$ ipython --no-banner

In [1]: import numpy as np

In [2]: np.set_printoptions(precision=2, suppress=True, linewidth=100)

In [3]: rnd = lambda a: np.round(a, 2) + 0

In [4]: K = np.load("mat.npy")

In [5]: print(K)
[[ 9.46 -0.3  15.13  0.92  4.95]
 [ 9.73  0.47 13.91  1.65  4.28]
 [ 9.86  0.43 14.24 -0.26  6.13]
 [ 8.16 -0.81 14.79 -0.58  3.19]
 [ 8.89  0.89 16.26 -0.23  7.57]
 [10.84  0.39 14.87 -0.57  5.83]
 [10.19 -0.1  14.46  0.27  6.17]
 [ 9.31  0.26 14.73 -0.35  5.17]
 [10.24 -0.3  13.92  0.55  6.22]
 [ 9.24  0.3  14.13  0.87  4.68]
 [10.1  -0.63 15.55  0.77  6.76]
 [11.18 -0.14 14.41  1.4   5.39]
 [10.26  0.88 14.97 -1.5   5.16]
 [ 9.33  0.69 14.09 -0.06  3.02]
 [10.45 -0.42 15.84 -0.28  5.39]
 [11.33 -1.16 13.49 -1.49  6.6 ]
 [ 9.79 -2.66 13.49 -0.32  5.36]
 [ 9.71 -1.26 15.84  1.49  4.7 ]
 [10.48  1.62 13.97  1.    4.43]
 [10.27  0.22 13.47  1.71  5.15]
 [10.93  0.13 16.03  0.26  6.49]
 [10.01 -2.   14.87 -0.62  4.99]
 [11.42 -0.18 13.48 -1.07  4.52]
 [ 9.19 -0.5  14.47  0.4   4.83]
 [10.45 -0.42 14.58 -0.26  4.28]
 [10.81 -1.93 15.02 -1.34  5.12]
 [10.4   0.98 13.4  -1.66  5.07]]

In [6]: left, sig, VT = np.linalg.svd(K)

In [7]: print(rnd(sig))
[96.1   5.49  4.88  4.49  4.12]

In [8]: np.argmax(sig[:-1] / (sig[1:] + 1e-6)) + 1
Out[8]: np.int64(1)

In [9]: other = left[:, :1] @ np.diag(sig[:1]) @ VT[:1]

In [10]: np.linalg.matrix_rank(K, rtol=0.05)
Out[10]: np.int64(3)

In [11]: print(rnd(np.linalg.norm(K - other) / np.linalg.norm(K)))
0.1

In [12]: np.linalg.matrix_rank(other)
Out[12]: np.int64(1)

In [13]: Ac = (K - K.mean(axis=0)) / K.std(axis=0)

In [14]: rnd(Ac.std(axis=0))
Out[14]: array([1., 1., 1., 1., 1.])

In [15]: b = np.linalg.lstsq(np.delete(Ac, 4, axis=1), Ac[:, 4])[0]

In [16]: rnd(b)
Out[16]: array([ 0.38,  0.03,  0.4 , -0.03])

In [17]: rnd(1 - np.var(Ac[:, 4] - np.delete(Ac, 4, axis=1) @ b))
Out[17]: np.float64(0.24)

In [18]: print(np.abs(b).argmax())
2

In [19]: W = np.array([[-3, 0, 0, 3, 2],
    ...:     [-3, 2, -2, 3, -3],
    ...:     [-2, -1, -2, 3, 3],
    ...:     [-2, -1, 0, -1, -3],
    ...:     [-3, 2, -1, 2, 2]])

In [20]: b = np.array([3, 1, 1, 3, 2])

In [21]: hid = np.maximum(K @ W + b, 0)

In [22]: np.linalg.matrix_rank(hid)
Out[22]: np.int64(3)

In [23]: Z = np.array([[1, -3, 2], [2, 0, -3], [-1, -3, -1], [1, 0, -1], [1, -1, -1]])

In [24]: W @ Z
Out[24]: 
array([[  2,   7, -11],
       [  3,  18, -10],
       [  4,   9,  -5],
       [ -8,   9,   3],
       [  6,  10, -15]])

In [25]: rnd(np.linalg.norm(K, 1)), rnd(np.linalg.norm(K, np.inf))
Out[25]: (np.float64(393.41), np.float64(34.22))

In [26]: print(rnd(np.linalg.norm(K) ** 2 / np.linalg.norm(K, 2) ** 2))
1.01

In [27]: rnd(np.linalg.norm(K, axis=0))
Out[27]: array([52.5 ,  5.1 , 75.83,  5.03, 27.72])

In [28]: print(rnd(np.linalg.norm(K, "nuc")))
115.07

In [29]: rnd(K[14] @ K[23])
Out[29]: np.float64(351.37)

In [30]: rnd(np.linalg.norm(K[14] - K[23]))
Out[30]: np.float64(2.06)

In [31]: other = np.array([[1, 2, 0], [2, 0, 2], [0, 0, 3]])

In [32]: other[-1] = other[0]

In [33]: F = other + 0.3 * np.eye(3)

In [34]: F
Out[34]: 
array([[1.3, 2. , 0. ],
       [2. , 0.3, 2. ],
       [1. , 2. , 0.3]])

In [35]: rnd(np.trace(F))
Out[35]: np.float64(1.9)

In [36]: np.allclose(F, F.T)
Out[36]: False

In [37]: np.allclose(F @ F.T, F.T @ F)
Out[37]: False

In [38]: def softmax(z):
    ...:     e = np.exp(z - z.max(axis=-1, keepdims=True))
    ...:     return e / e.sum(axis=-1, keepdims=True)
    ...: 

In [39]: rnd(softmax(F[2]))
Out[39]: array([0.24, 0.64, 0.12])

In [40]: S = F @ F.T / np.sqrt(3)

In [41]: rnd(softmax(S))
Out[41]: 
array([[0.49, 0.12, 0.39],
       [0.05, 0.89, 0.05],
       [0.46, 0.14, 0.41]])

In [42]: rnd(softmax(S)[2] @ F)
Out[42]: array([1.27, 1.77, 0.39])

In [43]: q, evecs = np.linalg.qr(F[:, :2])[0], np.linalg.qr(F[:, 2:])[0]

In [44]: sig = np.linalg.svd(q.T @ evecs, compute_uv=False)

In [45]: rnd(sig)
Out[45]: array([0.98])

In [46]: rnd(np.linalg.norm(q @ q.T - evecs @ evecs.T, 2))
Out[46]: np.float64(1.0)

In [47]: rnd(np.degrees(np.arccos(sig.clip(0, 1))))
Out[47]: array([12.53])

In [48]: W0 = np.loadtxt("data.csv", delimiter=",")

In [49]: rnd(W0)
Out[49]: 
array([[-0.13,  0.48,  0.59,  0.23, -0.06, -0.19,  0.01,  0.18, -0.53],
       [-0.39,  0.11,  0.15, -0.75,  0.07,  0.2 ,  0.44,  0.09,  0.  ],
       [ 0.26,  0.41, -0.63,  0.01,  0.31,  0.16,  0.2 ,  0.23, -0.39],
       [ 0.09,  0.31, -0.14, -0.49,  0.04, -0.59, -0.48, -0.22,  0.02],
       [ 0.7 ,  0.2 ,  0.22, -0.12, -0.29, -0.12,  0.35,  0.24,  0.37],
       [ 0.04, -0.05,  0.06,  0.18,  0.45, -0.4 ,  0.55, -0.54,  0.02],
       [-0.04, -0.52, -0.21, -0.09, -0.32, -0.51,  0.23,  0.34, -0.39],
       [ 0.44, -0.23,  0.15, -0.26, -0.18,  0.33, -0.07, -0.49, -0.53],
       [-0.26,  0.35, -0.31,  0.15, -0.69,  0.01,  0.23, -0.39,  0.05]])

In [50]: rnd(W0.T @ W0)
Out[50]: 
array([[1., 0., 0., 0., 0., 0., 0., 0., 0.],
       [0., 1., 0., 0., 0., 0., 0., 0., 0.],
       [0., 0., 1., 0., 0., 0., 0., 0., 0.],
       [0., 0., 0., 1., 0., 0., 0., 0., 0.],
       [0., 0., 0., 0., 1., 0., 0., 0., 0.],
       [0., 0., 0., 0., 0., 1., 0., 0., 0.],
       [0., 0., 0., 0., 0., 0., 1., 0., 0.],
       [0., 0., 0., 0., 0., 0., 0., 1., 0.],
       [0., 0., 0., 0., 0., 0., 0., 0., 1.]])

In [51]: rnd(W0[:, 3] @ W0[:, 1])
Out[51]: np.float64(0.0)

In [52]: rnd(np.linalg.svd(W0, compute_uv=False))
Out[52]: array([1., 1., 1., 1., 1., 1., 1., 1., 1.])
